>>> import numpy as np
>>> np.set_printoptions(precision=3, suppress=True, linewidth=160)
>>> tidy = lambda a: np.round(a, 3) + 0
>>> data = np.load("case6.npy")
>>> data
array([[-0.837, -2.837,  0.054, -1.837, -0.946, -1.837,  2.   ,  0.   ],
       [-1.308, -3.308, -0.103, -2.308, -1.103, -2.308,  2.   ,  0.   ],
       [ 0.83 , -1.17 ,  0.61 , -0.17 , -0.39 , -0.17 ,  2.   ,  0.   ],
       [ 0.233, -1.767,  0.411, -0.767, -0.589, -0.767,  2.   ,  0.   ],
       [ 0.707, -1.293,  0.569, -0.293, -0.431, -0.293,  2.   ,  0.   ],
       [-0.506, -2.506,  0.165, -1.506, -0.835, -1.506,  2.   ,  0.   ],
       [ 5.215,  3.215,  2.072,  4.215,  1.072,  4.215,  2.   ,  0.   ],
       [ 1.338, -0.662,  0.779,  0.338, -0.221,  0.338,  2.   ,  0.   ],
       [ 6.637,  4.637,  2.546,  5.637,  1.546,  5.637,  2.   ,  0.   ],
       [ 0.456, -1.544,  0.485, -0.544, -0.515, -0.544,  2.   ,  0.   ],
       [ 0.477, -1.523,  0.492, -0.523, -0.508, -0.523,  2.   ,  0.   ],
       [ 1.104, -0.896,  0.701,  0.104, -0.299,  0.104,  2.   ,  0.   ],
       [ 5.989,  3.989,  2.33 ,  4.989,  1.33 ,  4.989,  2.   ,  0.   ],
       [ 4.849,  2.849,  1.95 ,  3.849,  0.95 ,  3.849,  2.   ,  0.   ],
       [ 1.93 , -0.07 ,  0.977,  0.93 , -0.023,  0.93 ,  2.   ,  0.   ],
       [ 6.959,  4.959,  2.653,  5.959,  1.653,  5.959,  2.   ,  0.   ],
       [-3.821, -5.821, -0.94 , -4.821, -1.94 , -4.821,  2.   ,  0.   ],
       [ 8.297,  6.297,  3.099,  7.297,  2.099,  7.297,  2.   ,  0.   ],
       [ 3.185,  1.185,  1.395,  2.185,  0.395,  2.185,  2.   ,  0.   ],
       [ 2.858,  0.858,  1.286,  1.858,  0.286,  1.858,  2.   ,  0.   ]])
>>> # columns 3 and 5 are equal
>>> M2 = data / np.sqrt((data ** 2).mean(axis=1, keepdims=True))
>>> np.linalg.matrix_rank(M2) == np.linalg.matrix_rank(data)
np.True_
>>> np.linalg.matrix_rank(data - data.mean(axis=1, keepdims=True))
np.int64(3)
>>> r = np.linalg.matrix_rank(data)
>>> r
np.int64(3)
>>> N = np.linalg.svd(data)[2][r:].T
>>> tidy(N @ N.T)
array([[ 0.596, -0.096, -0.077, -0.25 ,  0.077, -0.25 , -0.308,  0.   ],
       [-0.096,  0.596,  0.077, -0.25 , -0.077, -0.25 ,  0.308,  0.   ],
       [-0.077,  0.077,  0.462,  0.   , -0.462,  0.   , -0.154,  0.   ],
       [-0.25 , -0.25 ,  0.   ,  0.75 ,  0.   , -0.25 ,  0.   ,  0.   ],
       [ 0.077, -0.077, -0.462,  0.   ,  0.462,  0.   ,  0.154,  0.   ],
       [-0.25 , -0.25 ,  0.   , -0.25 ,  0.   ,  0.75 ,  0.   ,  0.   ],
       [-0.308,  0.308, -0.154,  0.   ,  0.154,  0.   ,  0.385,  0.   ],
       [ 0.   ,  0.   ,  0.   ,  0.   ,  0.   ,  0.   ,  0.   ,  1.   ]])
>>> np.linalg.matrix_rank(data.T @ data), np.linalg.matrix_rank(data @ data.T)
(np.int64(3), np.int64(3))
>>> np.allclose(data @ N, 0)
True
>>> left, sig, vt = np.linalg.svd(data)
>>> tidy(sig)
array([31.092, 10.496,  0.002,  0.   ,  0.   ,  0.   ,  0.   ,  0.   ])
>>> M2 = left[:, :2] @ np.diag(sig[:2]) @ vt[:2]
>>> tidy(np.linalg.norm(data - M2, 2)), tidy(sig[2])
(np.float64(0.002), np.float64(0.002))
>>> tidy(np.abs(data - M2).max())
np.float64(0.0)
>>> tidy(np.linalg.norm(data - M2) / np.linalg.norm(data))
np.float64(0.0)
>>> tidy(data.mean(axis=0))
array([2.23 , 0.23 , 1.077, 1.23 , 0.077, 1.23 , 2.   , 0.   ])
>>> np.abs(data).max()
np.float64(8.297)
>>> tidy(np.linalg.norm(data))
np.float64(32.816)
>>> data[20]
Traceback (most recent call last):
  File "<python-input-24>", line 1, in <module>
    data[20]
    ~~~~^^^^
IndexError: index 20 is out of bounds for axis 0 with size 20
>>> left, sig, vt = np.linalg.svd(data)
>>> evecs = vt[:(sig > 1e-8).sum()]
>>> rng = np.random.default_rng(51)
>>> vec = data[19] + -2 * data[0] + rng.integers(2) * np.eye(8)[6]
>>> vec
array([ 4.532,  6.532,  1.178,  5.532,  2.178,  5.532, -2.   ,  0.   ])
>>> np.linalg.matrix_rank(np.vstack([data, vec]))
np.int64(3)
>>> tidy(np.diag(evecs.T @ evecs))
array([0.404, 0.404, 0.538, 0.25 , 0.538, 0.25 , 0.615, 0.   ])
>>> np.allclose(evecs.T @ evecs @ vec, vec)
True
>>> tidy(np.linalg.norm(vec - evecs.T @ evecs @ vec))
np.float64(0.0)
>>> m1 = np.loadtxt("mat.csv", delimiter=",")
>>> m1
array([[-13.,  10.,   8.,   1.],
       [-26.,  18.,  13.,   1.],
       [  4.,   0.,   1.,   1.],
       [ 12.,  -6.,  -6.,   4.]])
>>> lab = rng.permutation(4)
>>> M2 = m1[:, lab] * rng.choice([-1, 1], 4)
>>> M2
array([[-10.,  -1.,  -8.,  13.],
       [-18.,  -1., -13.,  26.],
       [ -0.,  -1.,  -1.,  -4.],
       [  6.,  -4.,   6., -12.]])
>>> left, _, vt = np.linalg.svd(m1.T @ M2)
>>> tidy(left @ vt)
array([[ 0.,  0.,  0., -1.],
       [-1.,  0.,  0.,  0.],
       [ 0.,  0., -1.,  0.],
       [ 0., -1.,  0.,  0.]])
>>> G = data.T @ data
>>> (data @ data.T).shape
(20, 20)
>>> np.allclose(G, G.T)
True
>>> tidy(np.linalg.svd(data, compute_uv=False) ** 2)
array([966.723, 110.164,   0.   ,   0.   ,   0.   ,   0.   ,   0.   ,   0.   ])
>>> tidy(np.diag(G))
array([291.887, 193.519,  44.568, 222.703,  21.506, 222.703,  80.   ,   0.   ])
>>> np.linalg.matrix_rank(G)
np.int64(3)
>>> tidy(np.trace(G)), tidy((data ** 2).sum())
(np.float64(1076.887), np.float64(1076.887))
>>> M = np.loadtxt("a.csv", delimiter=",")
>>> M
array([[ -1.028,   1.762,  -1.648,   1.217],
       [ -5.673,   9.615,  -9.818,   6.606],
       [ -3.283,   5.423,  -5.934,   3.935],
       [ -0.651,   0.913,  -1.332,   1.124],
       [ -1.482,   2.311,  -2.467,   1.68 ],
       [ -3.686,   6.09 ,  -6.86 ,   4.289],
       [ -1.163,   2.766,  -3.432,   2.963],
       [ -1.804,   2.506,  -2.734,   1.884],
       [ -8.235,  13.659, -14.789,  10.187],
       [ -4.823,   7.769,  -8.801,   6.313],
       [ -8.511,  13.626, -15.597,  10.543],
       [  4.798,  -8.142,   8.342,  -5.934],
       [ -4.103,   6.975,  -8.19 ,   5.17 ],
       [  3.14 ,  -5.38 ,   5.433,  -3.978],
       [ -5.481,   7.224,  -8.466,   5.924],
       [  0.711,  -2.15 ,   2.323,  -0.855],
       [ -1.549,   2.817,  -2.807,   2.291],
       [  2.284,  -3.783,   3.968,  -2.859],
       [  1.232,  -2.519,   2.538,  -1.693]])
>>> tidy(np.linalg.norm(M, 2) / np.linalg.norm(M))
np.float64(0.999)
>>> tidy(np.abs(np.linalg.svd(M)[2][-1]))
array([0.032, 0.424, 0.732, 0.532])
>>> vec = np.array([2, -5, -3, 3])
>>> target = M @ vec
>>> b, lr = np.zeros(4), 1 / np.linalg.norm(M, 2) ** 2
>>> for i in range(20):
...     b -= lr * M.T @ (M @ b - target)
...     if i % 5 == 0: print(i, round(np.linalg.norm(M @ b - target), 3))
... 
0 8.713
5 8.685
10 8.658
15 8.631
>>> tidy(b)
array([ 0.15 , -0.267,  0.201, -0.109])
>>> K = np.loadtxt("sample12.csv", delimiter=",")
>>> K
array([[ 1.685,  0.784,  0.412, -3.076, -1.183, -2.766, -1.892,  4.565, -2.995],
       [ 0.041, -0.038,  0.01 ,  0.045,  0.023, -0.019,  0.02 , -0.006, -0.014],
       [ 5.411,  0.815,  0.204, -2.37 ,  0.397, -1.583, -3.022,  2.813,  1.643],
       [ 5.393,  0.788,  0.196, -2.387,  0.427, -1.629, -2.986,  2.806,  1.614],
       [ 2.333,  1.175,  0.23 , -1.986, -0.183, -1.993, -2.012,  3.302, -0.985],
       [ 1.751,  0.799,  0.403, -3.098, -1.19 , -2.665, -1.895,  4.609, -3.013],
       [ 1.676,  0.829,  0.391, -3.078, -1.196, -2.688, -1.878,  4.617, -2.972],
       [ 0.221,  1.205, -0.084,  0.277,  0.587, -0.508, -0.603,  0.587,  0.198],
       [ 2.108,  3.202,  0.2  , -2.473, -0.015, -3.691, -3.051,  5.81 , -2.569],
       [ 4.602, -0.796,  0.511, -3.796, -1.197, -1.796, -2.281,  3.493, -0.6  ],
       [ 5.21 , -0.416,  0.29 , -2.688, -0.211, -1.084, -2.381,  2.221,  1.413],
       [ 0.155,  1.221, -0.112,  0.34 ,  0.589, -0.511, -0.644,  0.629,  0.185],
       [ 0.384,  2.404, -0.227,  0.616,  1.243, -0.992, -1.227,  1.186,  0.391],
       [ 2.517,  2.389,  0.116, -1.699,  0.388, -2.473, -2.586,  3.904, -0.783],
       [-0.787,  1.583,  0.216, -1.606, -0.791, -2.387, -0.993,  3.778, -3.591],
       [ 1.715,  0.816,  0.401, -3.115, -1.181, -2.723, -1.873,  4.621, -3.002],
       [ 4.202,  0.007,  0.603, -4.579, -1.618, -3.016, -2.816,  5.401, -2.36 ],
       [ 0.182,  1.172, -0.13 ,  0.286,  0.606, -0.475, -0.611,  0.551,  0.188],
       [ 1.892,  2.011,  0.303, -2.801, -0.6  , -3.198, -2.505,  5.206, -2.821],
       [ 2.331,  1.196,  0.178, -1.985, -0.185, -2.001, -1.981,  3.275, -0.997],
       [-0.398,  0.792,  0.123, -0.811, -0.362, -1.207, -0.524,  1.876, -1.824],
       [ 0.203,  1.23 , -0.082,  0.299,  0.548, -0.486, -0.603,  0.624,  0.22 ],
       [ 4.616,  2.404,  0.4  , -3.987, -0.417, -4.009, -4.001,  6.599, -1.998],
       [-0.428,  0.807,  0.087, -0.819, -0.396, -1.196, -0.531,  1.906, -1.768],
       [ 4.985, -1.61 ,  0.393, -3.033, -0.809, -0.594, -1.799,  1.609,  1.221],
       [-0.621,  2.823,  0.092, -1.288, -0.202, -2.907, -1.577,  4.43 , -3.387],
       [ 2.078,  3.22 ,  0.199, -2.503, -0.003, -3.707, -3.1  ,  5.804, -2.601],
       [ 5.028,  1.621,  0.287, -3.155, -0.024, -2.792, -3.494,  4.683, -0.198],
       [ 2.51 , -0.817,  0.231, -1.503, -0.413, -0.285, -0.891,  0.816,  0.607],
       [ 1.719,  0.794,  0.387, -3.085, -1.218, -2.707, -1.934,  4.616, -2.992],
       [ 2.481, -0.791,  0.194, -1.501, -0.384, -0.278, -0.901,  0.803,  0.568],
       [ 2.107,  3.198,  0.182, -2.501, -0.005, -3.702, -3.126,  5.815, -2.625],
       [ 1.723,  0.794,  0.383, -3.094, -1.209, -2.725, -1.91 ,  4.605, -3.001],
       [ 4.591,  2.397,  0.414, -3.993, -0.391, -4.004, -3.973,  6.64 , -1.987]])
>>> Xc = K - K.mean(axis=0)
>>> left, sig, vt = np.linalg.svd(Xc, full_matrices=False)
>>> np.linalg.matrix_rank(Xc)
np.int64(9)
>>> tidy(vt[0] * np.sign(vt[0, np.abs(vt[0]).argmax()]))
array([ 0.293,  0.158,  0.047, -0.396, -0.115, -0.37 , -0.295,  0.621, -0.328])
>>> tidy(sig ** 2 / (sig ** 2).sum())
array([0.581, 0.316, 0.102, 0.   , 0.   , 0.   , 0.   , 0.   , 0.   ])
